% python3 -q
>>> import numpy as np
>>> from numpy import linalg as LA
>>> np.set_printoptions(precision=1, suppress=True, linewidth=200)
>>> data = np.load("w.npy")
>>> data
array([[-0.9, -0.3,  0.4],
       [-0.3, -0.2, -0.9],
       [ 0.4, -0.9,  0.1]])
>>> u = np.array([2, 3, 1])
>>> np.array([np.convolve(row, u, "same") for row in data])
array([[-3.2, -1. ,  0.8],
       [-1.4, -2.9, -3. ],
       [-0.7, -2.2, -0.6]])
>>> np.polyval(u, data[0])
array([-0.1,  0.3,  2.5])
>>> np.round(np.correlate(data[0], data[1], "full"), 1) + 0
array([ 0.8,  0.5,  0. ,  0. , -0.1])
>>> print(np.convolve(data[0], u))
[-1.7 -3.2 -1.   0.8  0.4]
>>> u = np.array([-1, 9, 3])
>>> Y = data + np.outer(u, np.eye(3)[1])
>>> Y
array([[-0.9, -1.3,  0.4],
       [-0.3,  8.8, -0.9],
       [ 0.4,  2.1,  0.1]])
>>> LA.matrix_rank(LA.inv(Y) - LA.inv(data), tol=1e-8)
np.int64(1)
>>> LA.matrix_rank(Y - data)
np.int64(1)
>>> def softmax(z):
...     e = np.exp(z - z.max(axis=-1, keepdims=True))
...     return e / e.sum(axis=-1, keepdims=True)
... 
>>> np.round(softmax(10 * data[1]), 1) + 0
array([0.3, 0.7, 0. ])
>>> S = data @ data.T / np.sqrt(3)
>>> softmax(S)
array([[0.5, 0.3, 0.3],
       [0.3, 0.5, 0.3],
       [0.3, 0.3, 0.5]])
>>> X = np.loadtxt("layer3.csv", delimiter=",")
>>> X.round(1) + 0
array([[ 0.7,  0.2, -0.3, -0.2,  0.1],
       [ 0.2,  0.4,  0. ,  0.1, -0.4],
       [-0.3,  0. ,  0.4, -0.3, -0.3],
       [-0.2,  0.1, -0.3,  0.8,  0. ],
       [ 0.1, -0.4, -0.3,  0. ,  0.6]])
>>> # looks like rank 3
>>> rank = LA.matrix_rank(X)
>>> rank
np.int64(3)
>>> N = LA.svd(X)[2][rank:].T
>>> LA.matrix_rank(X.T @ X), LA.matrix_rank(X @ X.T)
(np.int64(3), np.int64(3))
>>> np.round(N @ N.T, 1) + 0
array([[ 0.3, -0.2,  0.3,  0.2, -0.1],
       [-0.2,  0.6,  0. , -0.1,  0.4],
       [ 0.3,  0. ,  0.6,  0.3,  0.3],
       [ 0.2, -0.1,  0.3,  0.2,  0. ],
       [-0.1,  0.4,  0.3,  0. ,  0.4]])
>>> [int(LA.matrix_rank(X[:, :j + 1])) for j in range(5)]
[1, 2, 3, 3, 3]
>>> np.abs(np.diag(LA.qr(X)[1])) > 1e-9
array([ True,  True,  True, False, False])
>>> print(np.round(X @ LA.pinv(X) @ X, 1) + 0)
[[ 0.7  0.2 -0.3 -0.2  0.1]
 [ 0.2  0.4  0.   0.1 -0.4]
 [-0.3  0.   0.4 -0.3 -0.3]
 [-0.2  0.1 -0.3  0.8  0. ]
 [ 0.1 -0.4 -0.3  0.   0.6]]
>>> round(np.trace(LA.pinv(X) @ X), 1)
np.float64(3.0)
>>> np.allclose(X[:-1].T @ LA.lstsq(X[:-1].T, X[-1])[0], X[-1])
True
>>> rng = np.random.default_rng(86)
>>> idx = rng.permutation(5)
>>> print(idx)
[2 1 4 0 3]
>>> Y = X[idx][:, idx]
>>> Y.round(1) + 0
array([[ 0.4,  0. , -0.3, -0.3, -0.3],
       [ 0. ,  0.4, -0.4,  0.2,  0.1],
       [-0.3, -0.4,  0.6,  0.1,  0. ],
       [-0.3,  0.2,  0.1,  0.7, -0.2],
       [-0.3,  0.1,  0. , -0.2,  0.8]])
>>> round(np.trace(Y), 1)
np.float64(3.0)
>>> Y = np.array([[4, 1], [2, 1], [0, 3]])
>>> W0 = np.kron(np.eye(3, dtype=int), Y)
>>> W0
array([[4, 1, 0, 0, 0, 0],
       [2, 1, 0, 0, 0, 0],
       [0, 3, 0, 0, 0, 0],
       [0, 0, 4, 1, 0, 0],
       [0, 0, 2, 1, 0, 0],
       [0, 0, 0, 3, 0, 0],
       [0, 0, 0, 0, 4, 1],
       [0, 0, 0, 0, 2, 1],
       [0, 0, 0, 0, 0, 3]])
>>> th = np.radians(90)
>>> r_ = np.eye(6)
>>> r_[0, 0] = r_[4, 4] = np.cos(th)
>>> r_[0, 4], r_[4, 0] = -np.sin(th), np.sin(th)
>>> r_.round(1) + 0
array([[ 0.,  0.,  0.,  0., -1.,  0.],
       [ 0.,  1.,  0.,  0.,  0.,  0.],
       [ 0.,  0.,  1.,  0.,  0.,  0.],
       [ 0.,  0.,  0.,  1.,  0.,  0.],
       [ 1.,  0.,  0.,  0.,  0.,  0.],
       [ 0.,  0.,  0.,  0.,  0.,  1.]])
>>> Y = W0 @ r_.T
>>> print(Y.round(1) + 0)
[[ 0.  1.  0.  0.  4.  0.]
 [ 0.  1.  0.  0.  2.  0.]
 [ 0.  3.  0.  0.  0.  0.]
 [ 0.  0.  4.  1.  0.  0.]
 [ 0.  0.  2.  1.  0.  0.]
 [ 0.  0.  0.  3.  0.  0.]
 [-4.  0.  0.  0.  0.  1.]
 [-2.  0.  0.  0.  0.  1.]
 [ 0.  0.  0.  0.  0.  3.]]
>>> np.allclose(W0 @ W0.T, Y @ Y.T)
True
>>> round(LA.det(r_), 1), np.trace(r_)
(np.float64(1.0), np.float64(4.0))
>>> Y = np.c_[W0[:, :3] @ np.array([[0, -1, 3], [1, -2, 1], [-3, -3, -1]]), np.array([-1, 2, 2, 1, 1, -1, 1, -2, -3])]
>>> Y
array([[  1,  -6,  13,  -1],
       [  1,  -4,   7,   2],
       [  3,  -6,   3,   2],
       [-12, -12,  -4,   1],
       [ -6,  -6,  -2,   1],
       [  0,   0,   0,  -1],
       [  0,   0,   0,   1],
       [  0,   0,   0,  -2],
       [  0,   0,   0,  -3]])
>>> LA.matrix_rank(np.c_[W0, Y])
np.int64(7)
>>> LA.matrix_rank(Y)
np.int64(4)
>>> x0 = np.array([-3, 3, 1, 3, -1, -2])
>>> y = W0 @ x0
>>> coef, lr = np.zeros(6), 1 / LA.norm(W0, 2) ** 2
>>> for i in range(15):
...     coef -= lr * W0.T @ (W0 @ coef - y)
...     if i % 5 == 0: print(i, round(LA.norm(W0 @ coef - y), 1))
... 
0 8.8
5 1.0
10 0.1
>>> coef
array([-3.,  3.,  1.,  3., -1., -2.])
>>> round(float(LA.cond(W0)), 1)
1.7
>>> hat = W0 @ LA.solve(W0.T @ W0, W0.T)
>>> np.diag(hat)
array([0.8, 0.2, 1. , 0.8, 0.2, 1. , 0.8, 0.2, 1. ])
>>> LA.matrix_rank(np.eye(9) - hat)
np.int64(3)
>>> np.round(LA.eigvalsh(hat), 1) + 0
array([0., 0., 0., 1., 1., 1., 1., 1., 1.])
>>> x0 = np.array([4, 8, 4, 7, 4, 3])
>>> y = W0 @ x0
>>> LA.lstsq(W0, y)[0]
array([4., 8., 4., 7., 4., 3.])
>>> y = y + 0.1 * rng.normal(size=9)
>>> y
array([24.1, 16.1, 23.9, 23.1, 15. , 21. , 19. , 10.9,  9. ])
>>> coef, *_ = LA.lstsq(W0, y)
>>> round(float(LA.norm(y - W0 @ coef)), 1)
0.1
>>> A = np.load("mat.npy")
>>> A
array([[ 20.2,  -7.8,   7.5, -17. ],
       [ 18.7,  -7. ,   8.3, -15.9],
       [ 17.5,  -4.8,   7.5, -15.9],
       [ -0.8,   7.3,   9.8, -12. ],
       [  1.6,   6.7,  10.2, -12.4],
       [ -5.5,   6. ,  -2. , -10.5],
       [  2.8,   6.9,  10.2, -15. ],
       [ -5.5,   8.4,  -3.5, -12.4],
       [ 18.9,  -7.6,   7.9, -15.7],
       [  2.1,   4.8,   9.3, -12.3],
       [  0.4,   4.6,   8.4, -12.8],
       [ 19.1,  -5.6,   9.1, -15.9],
       [ -0.4,   5.4,   9.6, -13.1],
       [  1.8,   7.2,   7.6, -15.2],
       [ 20.4,  -6.7,   8.1, -16. ],
       [  1.8,   4.9,  10. , -12.5],
       [ 19.6,  -6.6,   9.2, -16.8],
       [  1.7,   5. ,   9.7, -11.6],
       [ 19.3,  -6.7,   9.2, -15.7],
       [  1. ,   7.5,  11.7, -11.7],
       [ -8. ,   7.7,  -1.6, -12.8],
       [  0.3,   5.5,  11. , -11.4],
       [ -5.6,   8.4,  -3. , -11.7],
       [  2.8,   6.2,  10.4, -13. ],
       [  3. ,   3.7,  10.8, -13.4],
       [  1.7,   5.3,   9.7, -13.2],
       [  1.1,   6.1,  10. , -13.1],
       [ 18.6,  -5.4,   7.6, -16.4],
       [ 18.1,  -5.2,   6.4, -16. ]])
>>> idx = rng.permutation(4)
>>> Y = A[:, idx] * rng.choice([-1, 1], 4)
>>> print(Y)
[[  7.8 -20.2   7.5 -17. ]
 [  7.  -18.7   8.3 -15.9]
 [  4.8 -17.5   7.5 -15.9]
 [ -7.3   0.8   9.8 -12. ]
 [ -6.7  -1.6  10.2 -12.4]
 [ -6.    5.5  -2.  -10.5]
 [ -6.9  -2.8  10.2 -15. ]
 [ -8.4   5.5  -3.5 -12.4]
 [  7.6 -18.9   7.9 -15.7]
 [ -4.8  -2.1   9.3 -12.3]
 [ -4.6  -0.4   8.4 -12.8]
 [  5.6 -19.1   9.1 -15.9]
 [ -5.4   0.4   9.6 -13.1]
 [ -7.2  -1.8   7.6 -15.2]
 [  6.7 -20.4   8.1 -16. ]
 [ -4.9  -1.8  10.  -12.5]
 [  6.6 -19.6   9.2 -16.8]
 [ -5.   -1.7   9.7 -11.6]
 [  6.7 -19.3   9.2 -15.7]
 [ -7.5  -1.   11.7 -11.7]
 [ -7.7   8.   -1.6 -12.8]
 [ -5.5  -0.3  11.  -11.4]
 [ -8.4   5.6  -3.  -11.7]
 [ -6.2  -2.8  10.4 -13. ]
 [ -3.7  -3.   10.8 -13.4]
 [ -5.3  -1.7   9.7 -13.2]
 [ -6.1  -1.1  10.  -13.1]
 [  5.4 -18.6   7.6 -16.4]
 [  5.2 -18.1   6.4 -16. ]]
>>> Uu, _, vt = LA.svd(A.T @ Y)
>>> idx
array([1, 0, 2, 3])
>>> np.round(Uu @ vt, 1) + 0
array([[ 0., -1.,  0.,  0.],
       [-1.,  0.,  0.,  0.],
       [ 0.,  0.,  1.,  0.],
       [ 0.,  0.,  0.,  1.]])
>>> np.round(LA.lstsq(A, Y)[0], 1) + 0
array([[ 0., -1.,  0.,  0.],
       [-1.,  0.,  0.,  0.],
       [ 0.,  0.,  1.,  0.],
       [ 0.,  0.,  0.,  1.]])
